$ python3 -q
>>> import numpy as np
>>> import numpy.linalg as la
>>> np.set_printoptions(precision=2, suppress=True, linewidth=160)
>>> m1 = np.loadtxt("test8.csv", delimiter=",")
>>> m1
array([[-2.07, -1.16, -0.12,  2.84,  2.25,  0.16],
       [-0.97,  1.51,  1.85,  6.29,  1.89, -2.84],
       [ 0.69,  0.5 , -1.16, -1.71,  2.23,  3.37],
       [-0.24, -3.05, -2.34, -1.79,  0.18, -1.42],
       [-0.49,  1.74,  0.21, -0.68, -0.59,  1.5 ],
       [-1.43,  0.56, -0.04,  0.91, -1.53, -2.77],
       [-2.81,  1.35,  2.67, -3.39,  0.7 , -1.39],
       [-0.65,  0.01, -2.41,  0.35, -0.13, -1.36],
       [-1.53, -2.07, -0.58, -1.15,  0.83, -1.05],
       [ 2.85,  0.53, -2.86,  0.07,  0.  , -0.17],
       [ 2.61, -1.82, -3.76,  4.37,  1.83, -0.39],
       [ 2.56,  3.17, -2.21, -0.91,  0.64,  3.01],
       [-0.02, -3.06, -2.14, -1.43, -3.25, -2.44],
       [ 2.06,  3.83, -3.47,  2.3 , -0.18,  1.04]])
>>> Z = m1[[10, 8]].astype(float)
>>> for _ in range(6):
...     labels = la.norm(m1[:, None] - Z, axis=-1).argmin(axis=1)
...     Z = np.array([m1[labels == j].mean(axis=0) for j in range(2)])
... 
>>> labels
array([1, 0, 1, 1, 1, 1, 1, 1, 1, 0, 0, 1, 1, 0])
>>> Z
array([[ 1.64,  1.01, -2.06,  3.26,  0.88, -0.59],
       [-0.6 , -0.2 , -0.81, -0.7 ,  0.13, -0.24]])
>>> np.bincount(labels)
array([ 4, 10])
>>> Z[1] - Z[0]
array([-2.24, -1.21,  1.25, -3.95, -0.75,  0.35])
>>> np.abs(Z[1] - Z[0]).argmax()
np.int64(3)
>>> ang = np.radians(90)
>>> Rm = np.eye(6)
>>> Rm[4, 4] = Rm[5, 5] = np.cos(ang)
>>> Rm[4, 5], Rm[5, 4] = -np.sin(ang), np.sin(ang)
>>> Rm.round(2) + 0
array([[ 1.,  0.,  0.,  0.,  0.,  0.],
       [ 0.,  1.,  0.,  0.,  0.,  0.],
       [ 0.,  0.,  1.,  0.,  0.,  0.],
       [ 0.,  0.,  0.,  1.,  0.,  0.],
       [ 0.,  0.,  0.,  0.,  0., -1.],
       [ 0.,  0.,  0.,  0.,  1.,  0.]])
>>> Y = m1 @ Rm.T
>>> la.svd(m1, compute_uv=False), la.svd(Y, compute_uv=False)
(array([10.85,  9.94,  8.86,  5.92,  3.9 ,  2.54]), array([10.85,  9.94,  8.86,  5.92,  3.9 ,  2.54]))
>>> np.allclose(la.norm(m1, axis=1), la.norm(Y, axis=1))
True
>>> np.allclose(m1 @ m1.T, Y @ Y.T)
True
>>> np.abs(Y - m1).max(axis=0)
array([0.  , 0.  , 0.  , 0.  , 5.69, 4.73])
>>> np.round(la.det(Rm), 2), np.trace(Rm)
(np.float64(1.0), np.float64(4.0))
>>> proj = m1 @ la.solve(m1.T @ m1, m1.T)
>>> round(float(np.trace(proj)), 2)
6.0
>>> la.matrix_rank(np.eye(14) - proj)
np.int64(8)
>>> proj @ m1[:, 3]
array([ 2.84,  6.29, -1.71, -1.79, -0.68,  0.91, -3.39,  0.35, -1.15,  0.07,  4.37, -0.91, -1.43,  2.3 ])
>>> mat = np.load("sample5.npy")
>>> mat
array([[-5.67,  1.9 , -1.2 ],
       [-1.38,  0.5 , -0.6 ],
       [-3.59,  1.2 , -0.3 ],
       [ 2.09, -0.7 , -0.1 ],
       [ 1.13, -0.4 ,  0.7 ],
       [ 0.52, -0.2 ,  0.  ],
       [ 4.43, -1.5 , -1.6 ],
       [ 5.89, -2.  ,  0.3 ],
       [-0.29,  0.1 ,  1.6 ],
       [ 0.61, -0.2 ,  0.2 ],
       [-0.9 ,  0.3 ,  2.4 ],
       [-0.99,  0.3 ,  0.5 ],
       [ 0.2 , -0.1 , -0.8 ],
       [ 1.51, -0.5 ,  0.2 ],
       [ 0.61, -0.2 , -0.4 ],
       [-3.18,  1.1 , -0.5 ],
       [-2.41,  0.8 ,  0.5 ],
       [-2.75,  0.9 , -2.  ],
       [ 3.08, -1.  ,  1.  ],
       [ 1.55, -0.5 ,  1.1 ],
       [-0.04,  0.  , -1.4 ],
       [-0.37,  0.1 ,  0.4 ],
       [ 2.15, -0.7 ,  0.8 ]])
>>> round(np.log10(la.cond(mat)))
2
>>> np.argsort(-la.norm(mat, axis=0).round(6), kind="stable")[:3]
array([0, 2, 1])
>>> la.cond(mat) > 100
np.True_
>>> round(float(la.norm(mat, 2) / la.norm(mat)), 2)
0.94
>>> [round(float(x), 2) for x in la.svd(mat, compute_uv=False)[:3]]
[13.07, 4.76, 0.09]
>>> la.matrix_rank(mat, rtol=0.1)
np.int64(2)
>>> t3 = np.stack([mat, -3 * mat, mat[::-1]])
>>> la.norm(t3, axis=(1, 2))
array([13.91, 41.72, 13.91])
>>> la.matrix_rank(t3.reshape(3, -1))
np.int64(2)
>>> t3.shape
(3, 23, 3)
>>> cen = (mat - mat.mean(axis=0)) / mat.std(axis=0)
>>> np.argwhere(np.abs(cen) > 2)
array([[ 0,  0],
       [ 0,  1],
       [ 7,  0],
       [ 7,  1],
       [10,  2]])
>>> cen.std(axis=0)
array([1., 1., 1.])
>>> c = la.lstsq(np.delete(cen, 1, axis=1), cen[:, 1])[0]
>>> round(1 - np.var(cen[:, 1] - np.delete(cen, 1, axis=1) @ c), 2)
np.float64(1.0)
>>> Y = np.array([[1, 3, 3], [3, 3, 0], [3, 1, 1]])
>>> Z = np.array([[1, 3], [1, 2]])
>>> X = np.block([[Y, np.array([[1, 2], [-1, 2], [0, 1]])], [np.zeros((2, 3)), Z]])
>>> X
array([[ 1.,  3.,  3.,  1.,  2.],
       [ 3.,  3.,  0., -1.,  2.],
       [ 3.,  1.,  1.,  0.,  1.],
       [ 0.,  0.,  0.,  1.,  3.],
       [ 0.,  0.,  0.,  1.,  2.]])
>>> G = X.T @ X
>>> (X @ X.T).shape
(5, 5)
>>> G
array([[19., 15.,  6., -2., 11.],
       [15., 19., 10.,  0., 13.],
       [ 6., 10., 10.,  3.,  7.],
       [-2.,  0.,  3.,  4.,  5.],
       [11., 13.,  7.,  5., 22.]])
>>> np.allclose(G, G.T)
True
>>> data = np.array([[1, -1, 2], [-1, 1, -2], [2, -2, 4]])
>>> data
array([[ 1, -1,  2],
       [-1,  1, -2],
       [ 2, -2,  4]])
>>> # rank 1
>>> ev, vecs = la.eigh(data)
>>> vec = np.array([2, -7, -9])
>>> np.abs(data).sum(axis=1).max(), np.round(np.abs(ev).max(), 2)
(np.int64(8), np.float64(6.0))
>>> round(float(vec @ data @ vec / (vec @ vec)), 2), round(ev[0], 2), round(ev[-1], 2)
(0.6, np.float64(-0.0), np.float64(6.0))
>>> vec @ data @ vec
np.int64(81)
>>> np.round(la.eigvals(data), 2) + 0
array([6., 0., 0.])
>>> np.einsum("ii->", data)
np.int64(6)
>>> round(float(la.det(data[::-1])), 2)
0.0
>>> np.kron(np.eye(2, dtype=int), data)
array([[ 1, -1,  2,  0,  0,  0],
       [-1,  1, -2,  0,  0,  0],
       [ 2, -2,  4,  0,  0,  0],
       [ 0,  0,  0,  1, -1,  2],
       [ 0,  0,  0, -1,  1, -2],
       [ 0,  0,  0,  2, -2,  4]])
>>> round(la.eigvals(data).sum().real, 2)
np.float64(6.0)
>>> u, g = data[0], data[2]
>>> u @ g
np.int64(12)
>>> p = (u @ g) / (u @ u) * u
>>> np.outer(u, g)
array([[ 2, -2,  4],
       [-2,  2, -4],
       [ 4, -4,  8]])
>>> p
array([ 2., -2.,  4.])
>>> Y = la.inv(X)
>>> np.round(X @ Y, 2) + 0
array([[1., 0., 0., 0., 0.],
       [0., 1., 0., 0., 0.],
       [0., 0., 1., 0., 0.],
       [0., 0., 0., 1., 0.],
       [0., 0., 0., 0., 1.]])
>>> round(la.cond(X), 2)
np.float64(33.08)
>>> Y.round(2) + 0
array([[-0.12,  0.  ,  0.38, -0.38,  0.5 ],
       [ 0.12,  0.33, -0.38, -0.96,  1.17],
       [ 0.25, -0.33,  0.25,  1.08, -1.67],
       [ 0.  ,  0.  ,  0.  , -2.  ,  3.  ],
       [ 0.  ,  0.  ,  0.  ,  1.  , -1.  ]])
>>> round(la.det(X) * la.det(Y), 2)
np.float64(1.0)
>>> np.round(la.slogdet(X)[0], 2)
np.float64(1.0)
>>> (np.abs(Y) > 1e-9).astype(int)
array([[1, 0, 1, 1, 1],
       [1, 1, 1, 1, 1],
       [1, 1, 1, 1, 1],
       [0, 0, 0, 1, 1],
       [0, 0, 0, 1, 1]])
>>> np.round(la.det(X) * Y, 2) + 0
array([[ -3.,   0.,   9.,  -9.,  12.],
       [  3.,   8.,  -9., -23.,  28.],
       [  6.,  -8.,   6.,  26., -40.],
       [  0.,   0.,   0., -48.,  72.],
       [  0.,   0.,   0.,  24., -24.]])
>>> Y = data[0, 0] * data[1:] - np.outer(data[1:, 0], data[0])
>>> Y
array([[0, 0, 0],
       [0, 0, 0]])
>>> data[:, 0] / data[0, 0]
array([ 1., -1.,  2.])
>>> la.matrix_rank(Y), la.matrix_rank(data)
(np.int64(0), np.int64(1))
>>> arr = np.load("m.npy")
>>> arr
array([[-0.7 ,  0.2 ,  0.5 , -0.7 ],
       [-0.2 ,  1.2 , -1.2 ,  0.7 ],
       [ 1.1 , -0.4 , -0.9 ,  0.8 ],
       [ 0.  , -1.1 , -0.6 ,  1.3 ],
       [ 0.  , -1.2 ,  0.1 , -2.1 ],
       [ 0.9 ,  0.5 ,  2.2 ,  0.6 ],
       [ 0.7 ,  0.  , -0.4 ,  0.9 ],
       [ 0.94,  0.52,  2.21,  0.59]])
>>> vec = np.array([2, -2, -1, 0])
>>> h = np.maximum(arr @ vec, 0)
>>> np.maximum(arr @ vec, 0) - np.maximum(-arr @ vec, 0)
array([-2.3 , -1.6 ,  3.9 ,  2.8 ,  2.3 , -1.4 ,  1.8 , -1.37])
>>> arr * (h > 1e-9)[:, None]
array([[-0. ,  0. ,  0. , -0. ],
       [-0. ,  0. , -0. ,  0. ],
       [ 1.1, -0.4, -0.9,  0.8],
       [ 0. , -1.1, -0.6,  1.3],
       [ 0. , -1.2,  0.1, -2.1],
       [ 0. ,  0. ,  0. ,  0. ],
       [ 0.7,  0. , -0.4,  0.9],
       [ 0. ,  0. ,  0. ,  0. ]])
